% ipython --no-banner

In [1]: import numpy as np

In [2]: np.set_printoptions(precision=1, suppress=True, linewidth=200, floatmode="fixed")

In [3]: W0 = np.load("x.npy")

In [4]: W0
Out[4]: 
array([[0, 1, 1],
       [1, 0, 1],
       [1, 1, 0]])

In [5]: O, r_ = np.linalg.qr(W0)

In [6]: r_
Out[6]: 
array([[-1.4, -0.7, -0.7],
       [ 0.0,  1.2,  0.4],
       [ 0.0,  0.0, -1.2]])

In [7]: np.allclose(r_.T @ r_, W0.T @ W0)
Out[7]: True

In [8]: round(abs(r_[0, 0]), 1), round(np.linalg.norm(W0[:, 0]), 1)
Out[8]: (np.float64(1.4), np.float64(1.4))

In [9]: np.round(O.T @ O, 1) + 0
Out[9]: 
array([[1.0, 0.0, 0.0],
       [0.0, 1.0, 0.0],
       [0.0, 0.0, 1.0]])

In [10]: np.round(O @ r_, 1) + 0
Out[10]: 
array([[0.0, 1.0, 1.0],
       [1.0, 0.0, 1.0],
       [1.0, 1.0, 0.0]])

In [11]: print(np.linalg.matrix_power(W0, 4))
[[6 5 5]
 [5 6 5]
 [5 5 6]]

In [12]: round(float(np.linalg.det(W0)), 1)
Out[12]: 2.0

In [13]: W0.inv()
---------------------------------------------------------------------------
AttributeError                            Traceback (most recent call last)
Cell In[13], line 1
----> 1 W0.inv()

AttributeError: 'numpy.ndarray' object has no attribute 'inv'

In [14]: print(round(float(np.abs(np.linalg.eigvals(W0)).max()), 1))
2.0

In [15]: print(W0 @ W0)
[[2 1 1]
 [1 2 1]
 [1 1 2]]

In [16]: Lm = np.diag(W0.sum(axis=1)) - W0

In [17]: round(np.linalg.det(Lm[1:, 1:]))
Out[17]: 3

In [18]: Lm @ np.ones(3)
Out[18]: array([0.0, 0.0, 0.0])

In [19]: w, V = np.linalg.eigh(W0)

In [20]: x0 = np.array([2, 2, -1])

In [21]: np.abs(W0).sum(axis=1).max(), np.round(np.abs(w).max(), 1)
Out[21]: (np.int64(2), np.float64(2.0))

In [22]: x0 @ W0 @ x0 / (x0 @ x0), round(float(w[0]), 1), np.round(w[-1], 1)
Out[22]: (np.float64(0.0), -1.0, np.float64(2.0))

In [23]: (np.sign(V[:, -1].round(6)) == np.sign(V[0, -1].round(6))).astype(int)
Out[23]: array([1, 1, 1])

In [24]: x0 @ W0 @ x0
Out[24]: np.int64(0)

In [25]: V * np.maximum(w, 0) @ V.T
Out[25]: 
array([[0.7, 0.7, 0.7],
       [0.7, 0.7, 0.7],
       [0.7, 0.7, 0.7]])

In [26]: mat = np.load("layer0.npy")

In [27]: mat
Out[27]: 
array([[-1.0,  0.0,  0.0,  0.0,  0.0,  0.0],
       [ 0.0,  1.0,  0.0,  0.0,  0.0,  0.0],
       [ 0.0,  0.0,  1.0,  0.0,  0.0,  0.0],
       [ 0.0,  0.0,  0.0,  1.0,  0.0,  0.0],
       [ 0.0,  0.0,  0.0,  0.0, -1.0,  0.0],
       [ 0.0,  0.0,  0.0,  0.0,  0.0,  1.0]])

In [28]: x0 = np.array([2, 2, 1, 0, 2, 1])

In [29]: 6 - np.linalg.matrix_rank(mat - np.eye(6), tol=1e-8)
Out[29]: np.int64(4)

In [30]: print([p for p in range(1, 25) if np.allclose(np.linalg.matrix_power(mat, p), np.eye(6))])
[2, 4, 6, 8, 10, 12, 14, 16, 18, 20, 22, 24]

In [31]: print(round(np.linalg.det(mat), 1))
1.0

In [32]: w, V = np.linalg.eigh(mat)

In [33]: print(V.T @ V)
[[1.0 0.0 0.0 0.0 0.0 0.0]
 [0.0 1.0 0.0 0.0 0.0 0.0]
 [0.0 0.0 1.0 0.0 0.0 0.0]
 [0.0 0.0 0.0 1.0 0.0 0.0]
 [0.0 0.0 0.0 0.0 1.0 0.0]
 [0.0 0.0 0.0 0.0 0.0 1.0]]

In [34]: np.linalg.norm(mat, axis=0)
Out[34]: array([1.0, 1.0, 1.0, 1.0, 1.0, 1.0])

In [35]: print(np.linalg.svd(mat, compute_uv=False))
[1.0 1.0 1.0 1.0 1.0 1.0]

In [36]: print(mat[:, 1] @ mat[:, 3])
0.0

In [37]: round(np.linalg.eigvalsh(mat).min(), 1)
Out[37]: np.float64(-1.0)

In [38]: try:
    ...:     np.linalg.cholesky(mat)
    ...: except np.linalg.LinAlgError as e:
    ...:     print(e)
    ...: 
Matrix is not positive definite

In [39]: [round(float(np.linalg.det(mat[:i, :i])), 2) + 0 for i in range(1, 7)]
Out[39]: [-1.0, -1.0, -1.0, -1.0, 1.0, 1.0]

In [40]: np.all(np.linalg.eigvalsh(mat) > 0)
Out[40]: np.False_

In [41]: theta = np.deg2rad(36)

In [42]: A = np.eye(5)

In [43]: A[np.ix_([4, 0], [4, 0])] = [[np.cos(theta), -np.sin(theta)], [np.sin(theta), np.cos(theta)]]

In [44]: A
Out[44]: 
array([[ 0.8,  0.0,  0.0,  0.0,  0.6],
       [ 0.0,  1.0,  0.0,  0.0,  0.0],
       [ 0.0,  0.0,  1.0,  0.0,  0.0],
       [ 0.0,  0.0,  0.0,  1.0,  0.0],
       [-0.6,  0.0,  0.0,  0.0,  0.8]])

In [45]: B = A / np.sqrt((A ** 2).mean(axis=1, keepdims=True))

In [46]: np.linalg.matrix_rank(B) == np.linalg.matrix_rank(A)
Out[46]: np.True_

In [47]: np.linalg.matrix_rank(A - A.mean(axis=1, keepdims=True))
Out[47]: np.int64(4)

In [48]: np.linalg.norm(B, axis=1)
Out[48]: array([2.2, 2.2, 2.2, 2.2, 2.2])

In [49]: B[1]
Out[49]: array([0.0, 2.2, 0.0, 0.0, 0.0])

In [50]: B = np.linalg.inv(A)

In [51]: print(B)
[[ 0.8  0.0  0.0  0.0 -0.6]
 [ 0.0  1.0  0.0  0.0  0.0]
 [ 0.0  0.0  1.0  0.0  0.0]
 [ 0.0  0.0  0.0  1.0  0.0]
 [ 0.6  0.0  0.0  0.0  0.8]]

In [52]: np.linalg.inv(B)
Out[52]: 
array([[ 0.8,  0.0,  0.0,  0.0,  0.6],
       [ 0.0,  1.0,  0.0,  0.0,  0.0],
       [ 0.0,  0.0,  1.0,  0.0,  0.0],
       [ 0.0,  0.0,  0.0,  1.0,  0.0],
       [-0.6,  0.0,  0.0,  0.0,  0.8]])

In [53]: np.linalg.det(A) * B
Out[53]: 
array([[ 0.8,  0.0,  0.0,  0.0, -0.6],
       [ 0.0,  1.0,  0.0,  0.0,  0.0],
       [ 0.0,  0.0,  1.0,  0.0,  0.0],
       [ 0.0,  0.0,  0.0,  1.0,  0.0],
       [ 0.6,  0.0,  0.0,  0.0,  0.8]])

In [54]: round(np.linalg.slogdet(A)[0], 1)
Out[54]: np.float64(1.0)

In [55]: print((np.abs(B) > 1e-9).astype(int))
[[1 0 0 0 1]
 [0 1 0 0 0]
 [0 0 1 0 0]
 [0 0 0 1 0]
 [1 0 0 0 1]]

In [56]: X = np.load("a.npy")

In [57]: X
Out[57]: 
array([[-2, -2, -2],
       [-2, -4, -4],
       [-2, -4, -6]])

In [58]: theta = np.radians(30)

In [59]: r_ = np.eye(3)

In [60]: r_[1, 1] = r_[0, 0] = np.cos(theta)

In [61]: r_[1, 0], r_[0, 1] = -np.sin(theta), np.sin(theta)

In [62]: print(r_)
[[ 0.9  0.5  0.0]
 [-0.5  0.9  0.0]
 [ 0.0  0.0  1.0]]

In [63]: B = X @ r_.T

In [64]: print(B)
[[-2.7 -0.7 -2.0]
 [-3.7 -2.5 -4.0]
 [-3.7 -2.5 -6.0]]

In [65]: np.allclose(X @ X.T, B @ B.T)
Out[65]: True

In [66]: print(round(float(np.linalg.det(r_)), 1), round(np.trace(r_), 1))
1.0 2.7

In [67]: np.allclose(np.linalg.norm(X, axis=1), np.linalg.norm(B, axis=1))
Out[67]: True

In [68]: w, V = np.linalg.eigh(X)

In [69]: round(float(w.sum()), 1), np.trace(X)
Out[69]: (-12.0, np.int64(-12))

In [70]: np.linalg.eigvalsh(X + 2 * np.eye(3))
Out[70]: array([-8.1,  0.7,  1.4])

In [71]: np.round(V.T @ V, 1) + 0
Out[71]: 
array([[1.0, 0.0, 0.0],
       [0.0, 1.0, 0.0],
       [0.0, 0.0, 1.0]])

In [72]: np.round(V.T @ X @ V, 1) + 0
Out[72]: 
array([[-10.1,   0.0,   0.0],
       [  0.0,  -1.3,   0.0],
       [  0.0,   0.0,  -0.6]])

In [73]: np.linalg.svd(X, compute_uv=False)
Out[73]: array([10.1,  1.3,  0.6])

In [74]: w
Out[74]: array([-10.1,  -1.3,  -0.6])

In [75]: np.linalg.eigvalsh(X @ X)
Out[75]: array([  0.4,   1.7, 102.0])
